>>> import numpy as np
>>> import numpy.linalg as la
>>> np.set_printoptions(precision=2, suppress=True, linewidth=100)
>>> E = np.load("out6.npy")
>>> E
array([[ 0, -3, -8],
       [ 0,  0,  9],
       [ 0,  0,  0]])
>>> la.lstsq(E[:-1].T, E[-1])[2]
np.int32(2)
>>> np.round(E @ la.pinv(E) @ E, 2) + 0
array([[ 0., -3., -8.],
       [ 0.,  0.,  9.],
       [ 0.,  0.,  0.]])
>>> Z = np.array([[0, 2, 5], [1, 5, 3]])
>>> rng = np.random.default_rng(150)
>>> M = rng.normal(size=(21, 2)) @ Z + np.array([2, 1, 1])
>>> M
array([[  2.89,   5.59,   4.01],
       [  3.62,   9.93,   7.96],
       [  0.02, -10.51,  -8.93],
       [  3.15,   8.25,   8.22],
       [  2.91,   6.99,   7.28],
       [  0.1 , -12.27, -14.14],
       [  2.93,   6.74,   6.53],
       [  2.23,   2.06,   1.5 ],
       [  0.66,  -6.83,  -5.85],
       [  2.91,   4.91,   2.11],
       [  2.29,   0.56,  -2.89],
       [  2.65,   2.88,  -0.51],
       [  1.13,  -1.96,   1.86],
       [  1.48,  -3.36,  -4.98],
       [  2.33,   2.91,   2.68],
       [  3.24,   9.74,  11.05],
       [  2.73,   6.51,   7.8 ],
       [  2.19,   3.05,   4.3 ],
       [  2.22,   1.4 ,  -0.12],
       [  0.77,  -1.57,   6.25],
       [  1.22,  -4.95,  -6.44]])
>>> hat = M @ la.solve(M.T @ M, M.T)
>>> np.round(np.trace(hat), 2)
np.float64(3.0)
>>> np.round(la.eigvalsh(hat), 2) + 0
array([0., 0., 0., 0., 0., 0., 0., 0., 0., 0., 0., 0., 0., 0., 0., 0., 0., 0., 1., 1., 1.])
>>> hat @ M[:, 1]
array([  5.59,   9.93, -10.51,   8.25,   6.99, -12.27,   6.74,   2.06,  -6.83,   4.91,   0.56,
         2.88,  -1.96,  -3.36,   2.91,   9.74,   6.51,   3.05,   1.4 ,  -1.57,  -4.95])
>>> Xc = M - M.mean(axis=0)
>>> evecs = la.svd(Xc)[2][:1]
>>> B = Xc - Xc @ evecs.T @ evecs
>>> np.diag(evecs.T @ evecs)
array([0.01, 0.48, 0.51])
>>> (Xc @ evecs.T).std(axis=0)
array([8.72])
>>> round(float(la.norm(B) / la.norm(Xc)), 2)
0.21
>>> B.std(axis=0)
array([0.46, 1.24, 1.26])
>>> la.norm(B, axis=1).round(6).argmax()
np.int64(19)
>>> np.cov(Xc @ evecs.T, rowvar=False)
array(79.9)
>>> B = np.c_[M[:, :2] @ np.array([[2, 3], [3, 1]]), np.array([3, 0, 2, 1, 1, 1, 0, 1, 2, 2, 3, 1, 0, 2, 3, 1, 1, 0, 2, 1, 0])]
>>> B
array([[ 22.57,  14.27,   3.  ],
       [ 37.01,  20.78,   0.  ],
       [-31.49, -10.46,   2.  ],
       [ 31.03,  17.69,   1.  ],
       [ 26.79,  15.73,   1.  ],
       [-36.59, -11.96,   1.  ],
       [ 26.07,  15.52,   0.  ],
       [ 10.64,   8.75,   1.  ],
       [-19.19,  -4.86,   2.  ],
       [ 20.56,  13.65,   2.  ],
       [  6.27,   7.44,   3.  ],
       [ 13.94,  10.84,   1.  ],
       [ -3.63,   1.42,   0.  ],
       [ -7.12,   1.08,   2.  ],
       [ 13.39,   9.89,   3.  ],
       [ 35.71,  19.47,   1.  ],
       [ 24.99,  14.71,   1.  ],
       [ 13.52,   9.62,   0.  ],
       [  8.64,   8.07,   2.  ],
       [ -3.18,   0.74,   1.  ],
       [-12.42,  -1.3 ,   0.  ]])
>>> la.matrix_rank(B)
np.int64(3)
>>> lab = B[:, 1] > np.median(B[:, 1])
>>> r0 = B[lab].mean(axis=0) - B[~lab].mean(axis=0)
>>> np.argsort(-np.abs(r0).round(6), kind="stable")
array([0, 1, 2])
>>> round((((B - B.mean(axis=0)) @ r0 > 0) == lab).mean(), 2)
np.float64(0.86)
>>> lab.astype(int)
array([1, 1, 0, 1, 1, 0, 1, 0, 0, 1, 0, 1, 0, 0, 1, 1, 1, 0, 0, 0, 0])
>>> K = np.array([[3, 3], [2, 1], [3, 1]])
>>> K[-1] = K[0] + 4 * K[1]
>>> K
array([[ 3,  3],
       [ 2,  1],
       [11,  7]])
>>> lab = rng.permutation(3)
>>> lab
array([1, 2, 0])
>>> B = E[lab][:, lab]
>>> np.sort(np.abs(la.eigvals(B)))
array([0., 0., 0.])
>>> round(float(la.det(B)), 2), round(la.det(E[lab]), 2)
(0.0, np.float64(0.0))
>>> r0, v = K[1], K[0]
>>> r0 @ v
np.int64(9)
>>> p = (r0 @ v) / (r0 @ r0) * r0
>>> np.outer(r0, v)
array([[6, 6],
       [3, 3]])
>>> v - p
array([-0.6,  1.2])
>>> la.matrix_rank(np.outer(r0, v))
np.int64(1)
>>> np.round(la.norm(r0 + v) ** 2 + la.norm(r0 - v) ** 2, 2)
np.float64(46.0)
>>> B = np.c_[K[:, :1] @ np.array([[-1]]), np.array([0, -1, 2])]
>>> B
array([[ -3,   0],
       [ -2,  -1],
       [-11,   2]])
>>> la.matrix_rank(B)
np.int64(2)
>>> la.matrix_rank(np.c_[K, B])
np.int64(3)
>>> la.norm(la.qr(K)[0].T @ B, axis=0) ** 2 / ((B ** 2).sum(axis=0) + 1e-12)
array([1. , 0.6])
>>> np.round(la.norm(B - K @ la.lstsq(K, B)[0], axis=0), 2) + 0
array([0.  , 1.41])
>>> B = np.array([[1, 5]])
>>> feats = np.block([[np.zeros((1, 1)), B], [B.T, np.zeros((2, 2))]])
>>> feats
array([[0., 1., 5.],
       [1., 0., 0.],
       [5., 0., 0.]])
>>> feats.sum(axis=1)
array([6., 1., 5.])
>>> np.abs(feats).max()
np.float64(5.0)
>>> feats.mean(axis=0)
array([2.  , 0.33, 1.67])
>>> np.round(la.norm(feats), 2)
np.float64(7.21)
>>> np.round(la.svd(feats, compute_uv=False), 2) + 0
array([5.1, 5.1, 0. ])
>>> w, evecs = la.eigh(feats)
>>> x = np.array([-2, 0, 1])
>>> x @ feats @ x
np.float64(-20.0)
>>> x @ feats @ x / (x @ x), round(float(w[0]), 2), round(float(w[-1]), 2)
(np.float64(-4.0), -5.1, 5.1)
>>> (np.sign(evecs[:, -1].round(6)) == np.sign(evecs[0, -1].round(6))).astype(int)
array([1, 1, 1])
>>> np.round(evecs * np.abs(w) @ evecs.T, 2) + 0
array([[5.1 , 0.  , 0.  ],
       [0.  , 0.2 , 0.98],
       [0.  , 0.98, 4.9 ]])
>>> la.eigvalsh(feats[1:, 1:])
array([0., 0.])
>>> np.abs(feats).sum(axis=1).max(), round(np.abs(w).max(), 2)
(np.float64(6.0), np.float64(5.1))
>>> r0 = np.array([-8, -3, 4])
>>> np.array([np.convolve(row, r0, "same") for row in feats])
array([[ -8., -43., -11.],
       [ -3.,   4.,   0.],
       [-15.,  20.,   0.]])
>>> A = np.load("sample8.npy")
>>> A
array([[0.48, 0.29, 0.24],
       [0.44, 0.31, 0.25],
       [0.13, 0.33, 0.53]])
>>> O = A.astype(float).copy()
>>> for j in range(3):
...     O[:, j] -= O[:, :j] @ (O[:, :j].T @ O[:, j])
...     O[:, j] /= la.norm(O[:, j])
... 
>>> O
array([[ 0.72, -0.25,  0.65],
       [ 0.66, -0.02, -0.75],
       [ 0.2 ,  0.97,  0.15]])
>>> np.round(O.T @ O, 2) + 0
array([[1., 0., 0.],
       [0., 1., 0.],
       [0., 0., 1.]])
>>> r0 = np.array([1, 3])
>>> np.convolve(A[2], r0)
array([0.13, 0.73, 1.53, 1.6 ])
>>> np.correlate(A[2], A[0], "full")
array([0.03, 0.12, 0.29, 0.31, 0.25])
>>> np.kron(np.eye(2, dtype=int), A)
array([[0.48, 0.29, 0.24, 0.  , 0.  , 0.  ],
       [0.44, 0.31, 0.25, 0.  , 0.  , 0.  ],
       [0.13, 0.33, 0.53, 0.  , 0.  , 0.  ],
       [0.  , 0.  , 0.  , 0.48, 0.29, 0.24],
       [0.  , 0.  , 0.  , 0.44, 0.31, 0.25],
       [0.  , 0.  , 0.  , 0.13, 0.33, 0.53]])
>>> np.round(np.einsum("ii->", A), 2)
np.float64(1.32)
>>> la.eigvals(A)
array([1.  , 0.3 , 0.02])
>>> np.round(la.det(2 * A), 2), round(float(la.det(A)), 2)
(np.float64(0.06), 0.01)
>>> x = np.array([3, 2, 1])
>>> y = A @ x
>>> y
array([2.24, 2.19, 1.6 ])
>>> np.round(la.solve(A.T, A[1]), 2) + 0
array([0., 1., 0.])
>>> la.solve(A, A[:, 2])
array([0., 0., 1.])
>>> la.solve(A, y + A[:, 0])
array([4., 2., 1.])
>>> B = np.array([[0, 0, 1], [1, 0, 1], [1, 2, 0]])
>>> B[-1] = B[0]
>>> m1 = B + 0.1 * np.eye(3)
>>> m1
array([[0.1, 0. , 1. ],
       [1. , 0.1, 1. ],
       [0. , 0. , 1.1]])
>>> B = m1 + rng.integers(-2, 3, (3, 2)) @ rng.integers(-2, 3, (2, 3))
>>> B
array([[-2.9,  1. ,  3. ],
       [ 1. , -1.9, -3. ],
       [-6. ,  2. ,  5.1]])
>>> la.matrix_rank(B - m1, tol=1e-8)
np.int64(2)
>>> B - m1
array([[-3.,  1.,  2.],
       [ 0., -2., -4.],
       [-6.,  2.,  4.]])
>>> O, R = la.qr(B)
>>> R
array([[ 6.74, -2.49, -6.28],
       [ 0.  ,  1.55,  2.1 ],
       [ 0.  ,  0.  , -0.44]])
>>> O
array([[-0.43, -0.05, -0.9 ],
       [ 0.15, -0.99, -0.02],
       [-0.89, -0.14,  0.43]])
>>> mat = np.load("arr.npy")
>>> mat
array([[-1, -4,  0],
       [-1, -4,  1],
       [ 2,  8, -2],
       [ 2,  8, -2]])
>>> la.matrix_rank(mat, rtol=0.1)
np.int64(1)
>>> [round(float(x), 2) for x in la.svd(mat, compute_uv=False)[:3]]
[13.35, 0.93, 0.0]
>>> r0, v = M[18], M[1]
>>> round(r0 @ r0, 2)
np.float64(6.91)
>>> np.round(r0 @ v, 2)
np.float64(21.01)
>>> p = (r0 @ v) / (r0 @ r0) * r0
>>> round(float(la.norm(r0 + v) ** 2 + la.norm(r0 - v) ** 2), 2)
363.86
>>> p
array([ 6.76,  4.25, -0.35])
>>> la.matrix_rank(np.outer(r0, v))
np.int64(1)
>>> np.outer(r0, v)
array([[ 8.04, 22.06, 17.7 ],
       [ 5.06, 13.89, 11.14],
       [-0.42, -1.14, -0.92]])
>>> round(float((v - p) @ r0), 2)
0.0
>>> round(np.trace(la.pinv(mat) @ mat), 2)
np.float64(2.0)
>>> np.abs(np.diag(la.qr(mat)[1])) > 1e-9
array([ True, False, False])
>>> np.round(mat @ la.pinv(mat) @ mat, 2) + 0
array([[-1., -4.,  0.],
       [-1., -4.,  1.],
       [ 2.,  8., -2.],
       [ 2.,  8., -2.]])
>>> U, s, vt = la.svd(mat)
>>> evecs = vt[:(s > 1e-8).sum()]
>>> x = mat[3] + 5 * mat[0] + rng.integers(2) * np.eye(3)[1]
>>> x
array([ -3., -11.,  -2.])
>>> round(la.norm(x - evecs.T @ evecs @ x), 2)
np.float64(0.24)
>>> rank = la.matrix_rank(mat)
>>> rank
np.int64(2)
>>> ns = la.svd(mat)[2][rank:].T
>>> [int(la.matrix_rank(mat[:, :j + 1])) for j in range(3)]
[1, 1, 2]
>>> ns.shape
(3, 1)
>>> np.allclose(mat @ ns, 0)
True
>>> F = np.array([[0.8, -0.8], [0.1, 2.1], [-3.3, -0.4]])
>>> F
array([[ 0.8, -0.8],
       [ 0.1,  2.1],
       [-3.3, -0.4]])
>>> B = F + rng.integers(-2, 3, (3, 1)) @ rng.integers(-2, 3, (1, 2))
>>> B
array([[ 2.8,  1.2],
       [ 0.1,  2.1],
       [-7.3, -4.4]])
>>> np.abs(B - F).sum(axis=1)
array([4., 0., 8.])
>>> hat = B @ la.solve(B.T @ B, B.T)
>>> hat
array([[ 0.17, -0.2 , -0.32],
       [-0.2 ,  0.95, -0.08],
       [-0.32, -0.08,  0.88]])
>>> np.allclose(hat @ hat, hat)
True
>>> round(np.trace(hat), 2)
np.float64(2.0)
>>> B = np.c_[F[:, :1] @ np.array([[-5]]), np.array([0, 0, 0])]
>>> B
array([[-4. ,  0. ],
       [-0.5,  0. ],
       [16.5,  0. ]])
>>> la.norm(la.qr(F)[0].T @ B, axis=0) ** 2 / ((B ** 2).sum(axis=0) + 1e-12)
array([1., 0.])
>>> x = np.array([-5, 2])
>>> h1 = np.maximum(B @ x, 0)
>>> np.flatnonzero(h1 > 1e-9)
array([0, 1])
>>> B * (h1 > 1e-9)[:, None]
array([[-4. ,  0. ],
       [-0.5,  0. ],
       [ 0. ,  0. ]])
>>> B.T @ h1
array([-81.25,   0.  ])
>>> np.tanh(B @ x)
array([ 1.  ,  0.99, -1.  ])
